$ ipython --no-banner

In [1]: import numpy as np

In [2]: import numpy.linalg as la

In [3]: np.set_printoptions(precision=2, suppress=True, linewidth=100, sign=" ")

In [4]: def rnd(a):
   ...:     return np.round(a, 2) + 0
   ...: 

In [5]: M = np.array([[2.0, 2.0, 4.0, 2.0, 2.0, 4.0, 2.0, 2.0],
   ...:     [2.0, -1.0, 2.0, 1.0, 1.0, 2.0, 1.0, 1.0],
   ...:     [4.0, 2.0, 2.0, 2.0, 2.0, 4.0, 2.0, 2.0],
   ...:     [2.0, 1.0, 2.0, -1.0, 1.0, 2.0, 1.0, 1.0],
   ...:     [2.0, 1.0, 2.0, 1.0, -1.0, 2.0, 1.0, 1.0],
   ...:     [4.0, 2.0, 4.0, 2.0, 2.0, 2.0, 2.0, 2.0],
   ...:     [2.0, 1.0, 2.0, 1.0, 1.0, 2.0, -1.0, 1.0],
   ...:     [2.0, 1.0, 2.0, 1.0, 1.0, 2.0, 1.0, -1.0]])

In [6]: M
Out[6]: 
array([[ 2.,  2.,  4.,  2.,  2.,  4.,  2.,  2.],
       [ 2., -1.,  2.,  1.,  1.,  2.,  1.,  1.],
       [ 4.,  2.,  2.,  2.,  2.,  4.,  2.,  2.],
       [ 2.,  1.,  2., -1.,  1.,  2.,  1.,  1.],
       [ 2.,  1.,  2.,  1., -1.,  2.,  1.,  1.],
       [ 4.,  2.,  4.,  2.,  2.,  2.,  2.,  2.],
       [ 2.,  1.,  2.,  1.,  1.,  2., -1.,  1.],
       [ 2.,  1.,  2.,  1.,  1.,  2.,  1., -1.]])

In [7]: w, vecs = la.eigh(M)

In [8]: rnd(w)
Out[8]: array([-2., -2., -2., -2., -2., -2., -2., 15.])

In [9]: rnd(np.abs(vecs[:, -1]))
Out[9]: array([ 0.49,  0.24,  0.49,  0.24,  0.24,  0.49,  0.24,  0.24])

In [10]: np.abs(vecs[:, -1]).round(6).argmax()
Out[10]: np.int64(0)

In [11]: O, R = la.qr(M)

In [12]: rnd(O.T @ O)
Out[12]: 
array([[ 1.,  0.,  0.,  0.,  0.,  0.,  0.,  0.],
       [ 0.,  1.,  0.,  0.,  0.,  0.,  0.,  0.],
       [ 0.,  0.,  1.,  0.,  0.,  0.,  0.,  0.],
       [ 0.,  0.,  0.,  1.,  0.,  0.,  0.,  0.],
       [ 0.,  0.,  0.,  0.,  1.,  0.,  0.,  0.],
       [ 0.,  0.,  0.,  0.,  0.,  1.,  0.,  0.],
       [ 0.,  0.,  0.,  0.,  0.,  0.,  1.,  0.],
       [ 0.,  0.,  0.,  0.,  0.,  0.,  0.,  1.]])

In [13]: np.allclose(R.T @ R, M.T @ M)
Out[13]: True

In [14]: rnd(abs(R[0, 0])), rnd(la.norm(M[:, 0]))
Out[14]: (np.float64(7.48), np.float64(7.48))

In [15]: rnd(O @ R)
Out[15]: 
array([[ 2.,  2.,  4.,  2.,  2.,  4.,  2.,  2.],
       [ 2., -1.,  2.,  1.,  1.,  2.,  1.,  1.],
       [ 4.,  2.,  2.,  2.,  2.,  4.,  2.,  2.],
       [ 2.,  1.,  2., -1.,  1.,  2.,  1.,  1.],
       [ 2.,  1.,  2.,  1., -1.,  2.,  1.,  1.],
       [ 4.,  2.,  4.,  2.,  2.,  2.,  2.,  2.],
       [ 2.,  1.,  2.,  1.,  1.,  2., -1.,  1.],
       [ 2.,  1.,  2.,  1.,  1.,  2.,  1., -1.]])

In [16]: X = np.load("dump.npy")

In [17]: X
Out[17]: 
array([[ 1.  ,  0.9 ,  0.81,  0.73,  0.66,  0.59,  0.53,  0.48,  0.43,  0.39,  0.35],
       [ 0.9 ,  1.  ,  0.9 ,  0.81,  0.73,  0.66,  0.59,  0.53,  0.48,  0.43,  0.39],
       [ 0.81,  0.9 ,  1.  ,  0.9 ,  0.81,  0.73,  0.66,  0.59,  0.53,  0.48,  0.43],
       [ 0.73,  0.81,  0.9 ,  1.  ,  0.9 ,  0.81,  0.73,  0.66,  0.59,  0.53,  0.48],
       [ 0.66,  0.73,  0.81,  0.9 ,  1.  ,  0.9 ,  0.81,  0.73,  0.66,  0.59,  0.53],
       [ 0.59,  0.66,  0.73,  0.81,  0.9 ,  1.  ,  0.9 ,  0.81,  0.73,  0.66,  0.59],
       [ 0.53,  0.59,  0.66,  0.73,  0.81,  0.9 ,  1.  ,  0.9 ,  0.81,  0.73,  0.66],
       [ 0.48,  0.53,  0.59,  0.66,  0.73,  0.81,  0.9 ,  1.  ,  0.9 ,  0.81,  0.73],
       [ 0.43,  0.48,  0.53,  0.59,  0.66,  0.73,  0.81,  0.9 ,  1.  ,  0.9 ,  0.81],
       [ 0.39,  0.43,  0.48,  0.53,  0.59,  0.66,  0.73,  0.81,  0.9 ,  1.  ,  0.9 ],
       [ 0.35,  0.39,  0.43,  0.48,  0.53,  0.59,  0.66,  0.73,  0.81,  0.9 ,  1.  ]])

In [18]: other = la.inv(X)

In [19]: rnd(la.det(X) * la.det(other))
Out[19]: np.float64(1.0)

In [20]: (np.abs(other) > 1e-9).astype(int)
Out[20]: 
array([[ 1,  1,  1,  1,  1,  1,  1,  1,  1,  1,  1],
       [ 1,  1,  1,  1,  1,  1,  1,  1,  1,  1,  1],
       [ 1,  1,  1,  1,  1,  1,  1,  1,  1,  1,  1],
       [ 1,  1,  1,  1,  1,  1,  1,  1,  1,  1,  1],
       [ 1,  1,  1,  1,  1,  1,  1,  1,  1,  1,  1],
       [ 1,  1,  1,  1,  1,  1,  1,  1,  1,  1,  1],
       [ 1,  1,  1,  1,  1,  1,  1,  1,  1,  1,  1],
       [ 1,  1,  1,  1,  1,  1,  1,  1,  1,  1,  1],
       [ 1,  1,  1,  1,  1,  1,  1,  1,  1,  1,  1],
       [ 1,  1,  1,  1,  1,  1,  1,  1,  1,  1,  1],
       [ 1,  1,  1,  1,  1,  1,  1,  1,  1,  1,  1]])

In [21]: w, vecs = la.eigh(X)

In [22]: x0 = np.array([1, 3, 3, 1, 1, 2, 3, 2, 1, 0, 0])

In [23]: rnd(x0 @ X @ x0 / (x0 @ x0)), rnd(w[0]), rnd(w[-1])
Out[23]: (np.float64(5.64), np.float64(0.06), np.float64(7.82))

In [24]: rnd(vecs * np.abs(w) @ vecs.T)
Out[24]: 
array([[ 1.  ,  0.9 ,  0.81,  0.73,  0.66,  0.59,  0.53,  0.48,  0.43,  0.39,  0.35],
       [ 0.9 ,  1.  ,  0.9 ,  0.81,  0.73,  0.66,  0.59,  0.53,  0.48,  0.43,  0.39],
       [ 0.81,  0.9 ,  1.  ,  0.9 ,  0.81,  0.73,  0.66,  0.59,  0.53,  0.48,  0.43],
       [ 0.73,  0.81,  0.9 ,  1.  ,  0.9 ,  0.81,  0.73,  0.66,  0.59,  0.53,  0.48],
       [ 0.66,  0.73,  0.81,  0.9 ,  1.  ,  0.9 ,  0.81,  0.73,  0.66,  0.59,  0.53],
       [ 0.59,  0.66,  0.73,  0.81,  0.9 ,  1.  ,  0.9 ,  0.81,  0.73,  0.66,  0.59],
       [ 0.53,  0.59,  0.66,  0.73,  0.81,  0.9 ,  1.  ,  0.9 ,  0.81,  0.73,  0.66],
       [ 0.48,  0.53,  0.59,  0.66,  0.73,  0.81,  0.9 ,  1.  ,  0.9 ,  0.81,  0.73],
       [ 0.43,  0.48,  0.53,  0.59,  0.66,  0.73,  0.81,  0.9 ,  1.  ,  0.9 ,  0.81],
       [ 0.39,  0.43,  0.48,  0.53,  0.59,  0.66,  0.73,  0.81,  0.9 ,  1.  ,  0.9 ],
       [ 0.35,  0.39,  0.43,  0.48,  0.53,  0.59,  0.66,  0.73,  0.81,  0.9 ,  1.  ]])

In [25]: rnd(x0 @ X @ x0)
Out[25]: np.float64(220.14)

In [26]: O, vecs = la.qr(X[:, :6])[0], la.qr(X[:, 6:])[0]

In [27]: sig = la.svd(O.T @ vecs, compute_uv=False)

In [28]: rnd(la.norm(O @ O.T - vecs @ vecs.T, 2))
Out[28]: np.float64(1.0)

In [29]: (sig > 0.9).sum()
Out[29]: np.int64(1)

In [30]: x0 = np.array([2, 1, -2, -4, 2, -5, -2, -3, 3, 2, 2])

In [31]: la.norm(X @ x0) <= la.norm(X, 2) * la.norm(x0) + 1e-9
Out[31]: np.True_

In [32]: F = np.loadtxt("arr.csv", delimiter=",")

In [33]: F
Out[33]: 
array([[ 2.,  2.,  2.,  2.,  2.,  2.],
       [ 1.,  1.,  0.,  1.,  1.,  0.],
       [ 0.,  1.,  2.,  0.,  1.,  2.],
       [ 4.,  4.,  4., -4., -4., -4.],
       [ 2.,  2.,  0., -2., -2.,  0.],
       [ 0.,  2.,  4.,  0., -2., -4.]])

In [34]: f = np.array([0, 3, 2, 1, 3, 1])

In [35]: other = F + np.outer(f, np.eye(6)[5])

In [36]: rnd(la.det(other) / la.det(F)), rnd(1 + la.solve(F, f)[5])
Out[36]: (np.float64(0.12), np.float64(0.12))

In [37]: np.allclose(F, F.T)
Out[37]: False

In [38]: (F - F.T) / 2
Out[38]: 
array([[ 0. ,  0.5,  1. , -1. ,  0. ,  1. ],
       [-0.5,  0. , -0.5, -1.5, -0.5, -1. ],
       [-1. ,  0.5,  0. , -2. ,  0.5, -1. ],
       [ 1. ,  1.5,  2. ,  0. , -1. , -2. ],
       [ 0. ,  0.5, -0.5,  1. ,  0. ,  1. ],
       [-1. ,  1. ,  1. ,  2. , -1. ,  0. ]])

In [39]: np.trace(F)
Out[39]: np.float64(-5.0)

In [40]: O, R = la.qr(F)

In [41]: rnd(R)
Out[41]: 
array([[-5.  , -5.  , -4.  ,  3.  ,  3.  ,  2.4 ],
       [ 0.  ,  2.24,  4.47,  0.  , -1.34, -2.68],
       [ 0.  ,  0.  ,  2.  ,  0.  ,  0.  , -1.2 ],
       [ 0.  ,  0.  ,  0.  ,  4.  ,  4.  ,  3.2 ],
       [ 0.  ,  0.  ,  0.  ,  0.  ,  1.79,  3.58],
       [ 0.  ,  0.  ,  0.  ,  0.  ,  0.  , -1.6 ]])

In [42]: rnd(O @ R)
Out[42]: 
array([[ 2.,  2.,  2.,  2.,  2.,  2.],
       [ 1.,  1.,  0.,  1.,  1.,  0.],
       [ 0.,  1.,  2.,  0.,  1.,  2.],
       [ 4.,  4.,  4., -4., -4., -4.],
       [ 2.,  2.,  0., -2., -2.,  0.],
       [ 0.,  2.,  4.,  0., -2., -4.]])
